>>> import numpy as np
>>> import numpy.linalg as la
>>> np.set_printoptions(precision=1, suppress=True, linewidth=140, floatmode="fixed")
>>> tidy = lambda a: np.round(a, 1) + 0
>>> M = np.loadtxt("arr.csv", delimiter=",")
>>> M
array([[ 0.0,  0.0,  0.0,  0.0,  0.0,  0.0,  0.0,  0.0,  0.0,  0.0,  0.0,  0.0],
       [ 1.0,  0.0,  1.0,  0.0,  0.0,  0.0,  6.0,  2.0,  1.0,  0.0,  0.0,  0.0],
       [ 0.0,  0.0,  0.0,  4.0,  0.0,  0.0,  0.0, 11.0,  0.0,  0.0,  0.0,  0.0],
       [ 0.0,  0.0,  0.0,  6.0,  0.0,  0.0,  0.0,  5.0,  0.0,  0.0,  0.0,  0.0],
       [ 0.0,  8.0,  0.0,  6.0,  1.0,  0.0,  0.0, 26.0,  0.0,  4.0,  4.0,  0.0],
       [ 0.0,  0.0,  0.0,  0.0,  0.0,  0.0,  0.0,  2.0,  0.0,  0.0,  0.0,  0.0],
       [ 0.0,  0.0,  0.0,  0.0,  0.0,  0.0,  0.0,  8.0,  0.0,  3.0,  0.0,  0.0],
       [ 2.0,  0.0,  3.0,  6.0,  0.0,  0.0,  0.0,  2.0,  0.0,  0.0,  0.0,  0.0],
       [ 2.0,  2.0,  5.0,  6.0,  0.0,  0.0, 10.0,  2.0,  4.0,  0.0,  0.0,  0.0],
       [ 0.0,  0.0,  0.0,  0.0,  0.0,  0.0,  0.0,  5.0,  0.0,  0.0,  0.0,  0.0],
       [11.0,  8.0, 12.0, 14.0,  0.0,  9.0, 17.0,  5.0, 13.0,  8.0,  1.0,  0.0],
       [ 0.0,  5.0,  3.0, 12.0,  0.0,  0.0,  0.0, 14.0,  0.0,  0.0,  3.0,  0.0],
       [ 0.0,  7.0,  0.0,  4.0,  0.0,  0.0,  3.0, 17.0,  0.0,  0.0,  0.0,  0.0],
       [10.0, 13.0, 10.0, 14.0, 10.0, 13.0, 13.0, 20.0,  7.0, 16.0,  6.0,  2.0],
       [ 7.0,  0.0,  4.0,  4.0,  0.0,  0.0,  5.0,  2.0,  4.0,  6.0,  0.0,  0.0],
       [ 0.0,  2.0,  0.0,  2.0,  0.0,  0.0,  0.0, 14.0,  0.0,  0.0,  0.0,  0.0],
       [ 0.0,  2.0,  0.0,  6.0,  0.0,  0.0,  0.0,  8.0,  0.0,  0.0,  0.0,  0.0],
       [ 0.0,  0.0,  0.0,  0.0,  0.0,  0.0,  0.0,  0.0,  0.0,  0.0,  0.0,  0.0],
       [ 0.0,  0.0,  0.0,  2.0,  0.0,  0.0,  0.0,  5.0,  0.0,  0.0,  0.0,  0.0],
       [ 0.0,  0.0,  0.0,  0.0,  0.0,  0.0,  0.0,  5.0,  0.0,  0.0,  0.0,  0.0],
       [11.0,  3.0,  9.0, 10.0,  1.0,  6.0, 12.0,  5.0, 10.0, 10.0,  0.0,  0.0],
       [ 0.0,  0.0,  0.0,  0.0,  0.0,  0.0,  0.0, 11.0,  0.0,  2.0,  0.0,  0.0],
       [ 3.0,  4.0,  4.0, 10.0,  5.0,  0.0,  0.0, 17.0,  0.0,  9.0,  3.0,  0.0]])
>>> proj = M @ la.solve(M.T @ M, M.T)
>>> tidy(np.trace(proj))
np.float64(12.0)
